>>> import numpy as np
>>> from numpy import linalg as LA
>>> np.set_printoptions(precision=4, suppress=True, linewidth=140)
>>> rnd = lambda a: np.round(a, 4) + 0
>>> K = np.loadtxt("arr.csv", delimiter=",")
>>> K
array([[0., 0., 5.],
       [0., 0., 0.],
       [5., 0., 0.]])
>>> left, s, Vt = LA.svd(K)
>>> s
array([5., 5., 0.])
>>> np.argmax(s[:-1] / (s[1:] + 1e-6)) + 1
np.int64(2)
>>> other = left[:, :2] @ np.diag(s[:2]) @ Vt[:2]
>>> rnd(LA.norm(K - other) / LA.norm(K))
np.float64(0.0)
>>> rnd(LA.norm(K - other, 2)), s[2]
(np.float64(0.0), np.float64(0.0))
>>> LA.matrix_rank(K, rtol=0.05)
np.int64(2)
>>> other
array([[0., 0., 5.],
       [0., 0., 0.],
       [5., 0., 0.]])
>>> proj = np.triu(np.array([[-6, 5, 4], [-2, -9, -6], [-9, -4, 2]]), 1) + np.eye(3)
>>> other = proj @ K @ LA.inv(proj)
>>> np.trace(other), np.trace(K)
(np.float64(0.0), np.float64(0.0))
>>> LA.matrix_rank(other)
np.int64(2)
>>> rnd(LA.det(other))
np.float64(0.0)
>>> other
array([[  20., -100., -675.],
       [ -30.,  150., 1020.],
       [   5.,  -25., -170.]])
>>> proj @ K - K @ proj
array([[ 20.,   0.,   0.],
       [-30.,   0.,   0.],
       [  0., -25., -20.]])
>>> rnd(np.poly(other))
array([  1.,   0., -25.,   0.])
>>> left, s, Vt = LA.svd(other)
>>> V = Vt[:(s > 1e-8).sum()]
>>> rng = np.random.default_rng(906141)
>>> vec = other[1] + -1 * other[0] + rng.integers(2) * np.eye(3)[0]
>>> vec
array([ -50.,  250., 1695.])
>>> np.allclose(V.T @ V @ vec, vec)
True
>>> rnd(np.diag(V.T @ V))
array([0.0385, 0.9615, 1.    ])
>>> rnd(LA.norm(vec - V.T @ V @ vec))
np.float64(0.0)
>>> cent = 10 * np.array([[-1.1, -0.6, -0.9, 1.6], [0.3, 1.4, 0.8, -3.4], [2.0, 1.2, 0.0, 1.4]])
>>> z = rng.integers(0, 3, 15)
>>> data = cent[z] + rng.normal(size=(15, 4))
>>> rnd(data)
array([[-12.8256,  -6.2221,  -8.5722,  15.8993],
       [-11.0956,  -5.2859,  -9.9778,  18.341 ],
       [-10.3781,  -5.0866,  -8.5351,  15.5182],
       [-13.2038,  -4.6802,  -8.9496,  16.094 ],
       [ 20.7468,  10.2343,  -0.1892,  13.3871],
       [ 20.5634,  10.561 ,   0.7022,  14.9418],
       [ 20.2602,  12.4246,  -1.3427,  14.0454],
       [ -9.5219,  -5.3434,  -8.7805,  15.3714],
       [  5.405 ,  13.6033,   7.3653, -33.9599],
       [-10.805 ,  -5.1453,  -8.523 ,  15.4308],
       [-11.1692,  -6.0551,  -7.9443,  16.3004],
       [ 18.2001,  12.4688,  -1.1215,  12.1591],
       [ -8.3995,  -4.6828,  -9.8913,  15.167 ],
       [  1.7394,  14.909 ,   7.2779, -33.8307],
       [  3.5428,  15.3502,   7.663 , -34.1457]])
>>> proj = data @ LA.solve(data.T @ data, data.T)
>>> rnd(LA.eigvalsh(proj))
array([0., 0., 0., 0., 0., 0., 0., 0., 0., 0., 0., 1., 1., 1., 1.])
>>> A = np.load("block5.npy")
>>> rnd(A)
array([[1.    , 0.    , 0.    , 0.    , 0.    ],
       [0.5   , 0.5   , 0.    , 0.    , 0.    ],
       [0.3333, 0.3333, 0.3333, 0.    , 0.    ],
       [0.    , 0.    , 0.    , 1.    , 0.    ],
       [0.3333, 0.    , 0.    , 0.3333, 0.3333]])
>>> rnd(LA.det(2 * A)), rnd(LA.det(A))
(np.float64(1.7778), np.float64(0.0556))
>>> rnd(np.kron(np.eye(2, dtype=int), A))
array([[1.    , 0.    , 0.    , 0.    , 0.    , 0.    , 0.    , 0.    , 0.    , 0.    ],
       [0.5   , 0.5   , 0.    , 0.    , 0.    , 0.    , 0.    , 0.    , 0.    , 0.    ],
       [0.3333, 0.3333, 0.3333, 0.    , 0.    , 0.    , 0.    , 0.    , 0.    , 0.    ],
       [0.    , 0.    , 0.    , 1.    , 0.    , 0.    , 0.    , 0.    , 0.    , 0.    ],
       [0.3333, 0.    , 0.    , 0.3333, 0.3333, 0.    , 0.    , 0.    , 0.    , 0.    ],
       [0.    , 0.    , 0.    , 0.    , 0.    , 1.    , 0.    , 0.    , 0.    , 0.    ],
       [0.    , 0.    , 0.    , 0.    , 0.    , 0.5   , 0.5   , 0.    , 0.    , 0.    ],
       [0.    , 0.    , 0.    , 0.    , 0.    , 0.3333, 0.3333, 0.3333, 0.    , 0.    ],
       [0.    , 0.    , 0.    , 0.    , 0.    , 0.    , 0.    , 0.    , 1.    , 0.    ],
       [0.    , 0.    , 0.    , 0.    , 0.    , 0.3333, 0.    , 0.    , 0.3333, 0.3333]])
>>> rnd(LA.eigvals(A).sum().real)
np.float64(3.1667)
>>> rnd(np.einsum("ij,ji->", A, A))
np.float64(2.4722)
>>> ev, V = LA.eig(A)
>>> rnd(ev)
array([0.3333, 0.3333, 0.5   , 1.    , 1.    ])
>>> rnd(np.sort(LA.eigvals(A.T)))
array([0.3333, 0.3333, 0.5   , 1.    , 1.    ])
>>> rnd(np.sort(LA.eigvals(A @ A)))
array([0.1111, 0.1111, 0.25  , 1.    , 1.    ])
>>> rnd(np.prod(ev))
np.float64(0.0556)
>>> rnd(np.sort(LA.eigvals(A)))
array([0.3333, 0.3333, 0.5   , 1.    , 1.    ])
>>> LA.matrix_rank(A - A[0, 0] * np.eye(5))
np.int64(3)
>>> vec = np.array([1, -2, 1, 1, 0])
>>> y = A @ vec
>>> beta, lr = np.zeros(5), 1 / LA.norm(A, 2) ** 2
>>> for i in range(30):
...     beta -= lr * A.T @ (A @ beta - y)
...     if i % 5 == 0: print(i, round(LA.norm(A @ beta - y), 4))
... 
0 0.892
5 0.4434
10 0.3025
15 0.2332
20 0.1863
25 0.15
>>> rnd(LA.cond(A))
np.float64(4.8905)
